$ ipython --no-banner

In [1]: import numpy as np

In [2]: np.set_printoptions(precision=2, suppress=True, linewidth=160, floatmode="fixed")

In [3]: data = np.load("mat.npy")

In [4]: data
Out[4]: 
array([[-0.60, -3.38, -1.10, -1.70],
       [-2.00,  2.05,  0.70,  1.80],
       [ 1.70, -4.14, -1.40,  1.40],
       [-0.60, -2.71, -0.90,  1.00],
       [ 0.20,  0.30,  0.10,  1.30],
       [-0.30,  1.46,  0.50, -0.80],
       [ 1.00,  3.58,  1.20,  0.30],
       [ 1.30,  3.61,  1.20, -0.70],
       [ 0.60,  2.35,  0.80,  1.10],
       [-0.90, -4.88, -1.60,  0.40]])

In [5]: other = data / np.sqrt((data ** 2).mean(axis=1, keepdims=True))

In [6]: other[3]
Out[6]: array([-0.39, -1.76, -0.58,  0.65])

In [7]: np.linalg.matrix_rank(other) == np.linalg.matrix_rank(data)
Out[7]: np.True_

In [8]: np.linalg.norm(data, axis=1).argmax()
Out[8]: np.int64(9)

In [9]: np.round(np.linalg.norm(data[0] - data[9]), 2)
Out[9]: np.float64(2.65)

In [10]: np.linalg.norm(data, axis=0)
Out[10]: array([3.41, 9.88, 3.29, 3.66])

In [11]: round(np.linalg.norm(data, 2), 2)
Out[11]: np.float64(10.43)

In [12]: cen = data - data.mean(axis=0)

In [13]: Uu, sigma, vt = np.linalg.svd(cen, full_matrices=False)

In [14]: sigma
Out[14]: array([10.41,  3.50,  3.25,  0.02])

In [15]: np.round(np.abs(vt[-1]), 2) + 0
Out[15]: array([0.01, 0.32, 0.95, 0.00])

In [16]: np.linalg.matrix_rank(cen)
Out[16]: np.int64(4)

In [17]: (np.sign(Uu[:, 0]) == np.sign(Uu[0, 0])).astype(int)
Out[17]: array([1, 0, 1, 1, 0, 0, 0, 0, 0, 1])

In [18]: np.round(cen.mean(axis=0), 2) + 0
Out[18]: array([0.00, 0.00, 0.00, 0.00])

In [19]: np.abs(vt[0]).argmax()
Out[19]: np.int64(1)

In [20]: vec = np.array([3, 1, 2, 0])

In [21]: target = data @ vec

In [22]: np.round(np.linalg.pinv(data) @ data, 2) + 0
Out[22]: 
array([[1.00, 0.00, 0.00, 0.00],
       [0.00, 1.00, 0.00, 0.00],
       [0.00, 0.00, 1.00, 0.00],
       [0.00, 0.00, 0.00, 1.00]])

In [23]: np.round(np.linalg.lstsq(data, target)[0], 2) + 0
Out[23]: array([3.00, 1.00, 2.00, 0.00])

In [24]: rng = np.random.default_rng(530)

In [25]: target = target + 0.1 * rng.normal(size=10)

In [26]: target
Out[26]: array([ -7.38,  -2.53,  -1.81,  -6.24,   0.93,   1.42,   8.84,   9.87,   5.78, -10.75])

In [27]: coef, *_ = np.linalg.lstsq(data, target)

In [28]: coef.round()
Out[28]: array([3.00, 2.00, 0.00, 0.00])

In [29]: [round(float(np.linalg.norm(np.linalg.solve(data.T @ data + lam * np.eye(4), data.T @ target))), 2) for lam in (0, 1, 10, 100)]
Out[29]: [3.37, 3.16, 2.21, 0.96]

In [30]: cen = (data - data.mean(axis=0)) / data.std(axis=0)

In [31]: np.argwhere(np.abs(cen) > 2)
Out[31]: array([], shape=(0, 2), dtype=int64)

In [32]: cen.std(axis=0)
Out[32]: array([1.00, 1.00, 1.00, 1.00])

In [33]: coef = np.linalg.lstsq(np.delete(cen, 2, axis=1), cen[:, 2])[0]

In [34]: np.abs(coef).argmax()
Out[34]: np.int64(1)

In [35]: np.round(1 - np.var(cen[:, 2] - np.delete(cen, 2, axis=1) @ coef), 2)
Out[35]: np.float64(1.0)

In [36]: mat = np.load("x.npy")

In [37]: mat
Out[37]: 
array([[0.33, 0.17, 0.25, 0.08, 0.17],
       [0.26, 0.32, 0.21, 0.16, 0.05],
       [0.27, 0.18, 0.36, 0.00, 0.18],
       [0.27, 0.07, 0.13, 0.33, 0.20],
       [0.36, 0.21, 0.14, 0.14, 0.14]])

In [38]: mat.sum(axis=1)
Out[38]: array([1.00, 1.00, 1.00, 1.00, 1.00])

In [39]: mat @ np.ones(5)
Out[39]: array([1.00, 1.00, 1.00, 1.00, 1.00])

In [40]: np.linalg.matrix_power(mat, 2)
Out[40]: 
array([[0.30, 0.19, 0.24, 0.11, 0.15],
       [0.29, 0.20, 0.24, 0.13, 0.14],
       [0.30, 0.21, 0.26, 0.08, 0.15],
       [0.30, 0.15, 0.20, 0.17, 0.17],
       [0.30, 0.19, 0.23, 0.13, 0.15]])

In [41]: p = np.eye(5)[0]

In [42]: for _ in range(4):
    ...:     p = p @ mat
    ...:     print(p.round(2))
    ...: 
[0.33 0.17 0.25 0.08 0.17]
[0.30 0.19 0.24 0.11 0.15]
[0.30 0.20 0.24 0.11 0.15]
[0.30 0.20 0.24 0.11 0.15]

In [43]: round(np.linalg.det(mat[::-1]), 2)
Out[43]: np.float64(0.0)

In [44]: np.round(np.linalg.eigvals(mat).sum().real, 2)
Out[44]: np.float64(1.49)

In [45]: np.round(np.einsum("ij,ji->", mat, mat), 2)
Out[45]: np.float64(1.09)

In [46]: np.round(np.poly(mat), 2) + 0
Out[46]: array([ 1.00, -1.49,  0.56, -0.08,  0.00,  0.00])

In [47]: round(float(np.linalg.det(2 * mat)), 2), np.round(np.linalg.det(mat), 2)
Out[47]: (0.0, np.float64(0.0))

In [48]: W0 = np.load("a.npy")

In [49]: W0
Out[49]: 
array([[2, 1],
       [2, 2],
       [0, 0],
       [3, 0],
       [2, 2]])

In [50]: # row 4 repeats row 1

In [51]: P = W0 @ np.linalg.solve(W0.T @ W0, W0.T)

In [52]: np.round((np.eye(5) - P) @ W0, 2) + 0
Out[52]: 
array([[0.00, 0.00],
       [0.00, 0.00],
       [0.00, 0.00],
       [0.00, 0.00],
       [0.00, 0.00]])

In [53]: np.round(np.linalg.eigvalsh(P), 2) + 0
Out[53]: array([0.00, 0.00, 0.00, 1.00, 1.00])

In [54]: P
Out[54]: 
array([[ 0.19,  0.20,  0.00,  0.27,  0.20],
       [ 0.20,  0.45,  0.00, -0.07,  0.45],
       [ 0.00,  0.00,  0.00,  0.00,  0.00],
       [ 0.27, -0.07,  0.00,  0.91, -0.07],
       [ 0.20,  0.45,  0.00, -0.07,  0.45]])

In [55]: np.linalg.matrix_rank(np.eye(5) - P)
Out[55]: np.int64(3)

In [56]: vec = np.array([3, 1])

In [57]: target = W0 @ vec

In [58]: np.round(np.linalg.pinv(W0) @ W0, 2) + 0
Out[58]: 
array([[1.00, 0.00],
       [0.00, 1.00]])

In [59]: target = target + 0.02 * rng.normal(size=5)

In [60]: target.round(2) + 0
Out[60]: array([6.97, 7.99, 0.00, 8.98, 7.97])

In [61]: coef, *_ = np.linalg.lstsq(W0, target)

In [62]: coef.round()
Out[62]: array([3.00, 1.00])

In [63]: feats = np.load("layer8.npy")

In [64]: feats
Out[64]: 
array([[ -0.22,  -6.29,  -5.48],
       [  8.48,   0.47, -10.04],
       [ -2.47,  -1.53,   8.02],
       [  1.56,   0.03,   1.60],
       [  0.95,   0.47,  -7.18],
       [  4.08,   7.87,  -0.84],
       [ -8.30,  -4.59,  -0.54],
       [  0.58,   3.23,   0.17],
       [ -1.31,   0.10,  -0.68],
       [ -0.11,   2.51,  -2.59],
       [  0.42,  -0.50,  -0.71]])

In [65]: gram = np.cov(feats, rowvar=False)

In [66]: np.argsort(-feats.std(axis=0).round(6), kind="stable")
Out[66]: array([2, 0, 1])

In [67]: gram
Out[67]: 
array([[ 16.80,   8.05, -10.00],
       [  8.05,  14.21,   0.73],
       [-10.00,   0.73,  22.76]])

In [68]: feats.std(axis=0)
Out[68]: array([3.91, 3.59, 4.55])

In [69]: np.polyfit(feats[:, 2], feats[:, 1], 1)
Out[69]: array([0.03, 0.21])

In [70]: vec = np.array([1, -2, 1])

In [71]: target = feats @ vec

In [72]: np.round(np.linalg.pinv(feats) @ feats, 2) + 0
Out[72]: 
array([[1.00, 0.00, 0.00],
       [0.00, 1.00, 0.00],
       [0.00, 0.00, 1.00]])

In [73]: target
Out[73]: array([  6.88,  -2.50,   8.61,   3.10,  -7.17, -12.50,   0.34,  -5.71,  -2.19,  -7.72,   0.71])

In [74]: target = target + 0.1 * rng.normal(size=11)

In [75]: target
Out[75]: array([  6.90,  -2.42,   8.61,   3.09,  -7.24, -12.47,   0.36,  -5.79,  -2.24,  -7.78,   0.74])

In [76]: coef, *_ = np.linalg.lstsq(feats, target)

In [77]: coef.round()
Out[77]: array([ 1.00, -2.00,  1.00])

In [78]: round(np.linalg.norm(target - feats @ coef), 2)
Out[78]: np.float64(0.14)

In [79]: np.round(feats.T @ (target - feats @ coef), 2) + 0
Out[79]: array([0.00, 0.00, 0.00])

In [80]: cen = (feats - feats.mean(axis=0)) / feats.std(axis=0)

In [81]: np.argwhere(np.abs(cen) > 2)
Out[81]: 
array([[1, 0],
       [2, 2],
       [5, 1],
       [6, 0]])

In [82]: coef = np.linalg.lstsq(np.delete(cen, 0, axis=1), cen[:, 0])[0]

In [83]: np.abs(coef).argmax()
Out[83]: np.int64(0)

In [84]: np.round(1 - np.var(cen[:, 0] - np.delete(cen, 0, axis=1) @ coef), 2)
Out[84]: np.float64(0.56)

In [85]: A = np.load("test16.npy")

In [86]: A
Out[86]: 
array([[10, -1,  0, 10, -2],
       [-1,  5, -2, -5,  5],
       [ 0, -2,  1,  2, -3],
       [10, -5,  2, 14, -8],
       [-2,  5, -3, -8, 11]])

In [87]: P = np.triu(np.array([[3, 2, 0, 1, 3],
    ...:     [1, 3, 2, -2, 1],
    ...:     [3, -1, -3, 1, 3],
    ...:     [2, 1, 2, 2, -1],
    ...:     [-1, -3, 3, 0, 2]]), 1) + np.eye(5)

In [88]: other = P @ A @ np.linalg.inv(P)

In [89]: np.linalg.matrix_rank(other)
Out[89]: np.int64(3)

In [90]: round(np.linalg.det(other), 2)
Out[90]: np.float64(-0.0)

In [91]: other
Out[91]: 
array([[  12.00,   -5.00,   -1.00,  -31.00,  -26.00],
       [ -23.00,   62.00, -131.00,  241.00,  667.00],
       [   4.00,    0.00,   -6.00,   -6.00,   22.00],
       [  12.00,  -34.00,   73.00, -131.00, -371.00],
       [  -2.00,    9.00,  -21.00,   33.00,  104.00]])

In [92]: np.trace(other), np.trace(A)
Out[92]: (np.float64(41.0), np.int64(41))
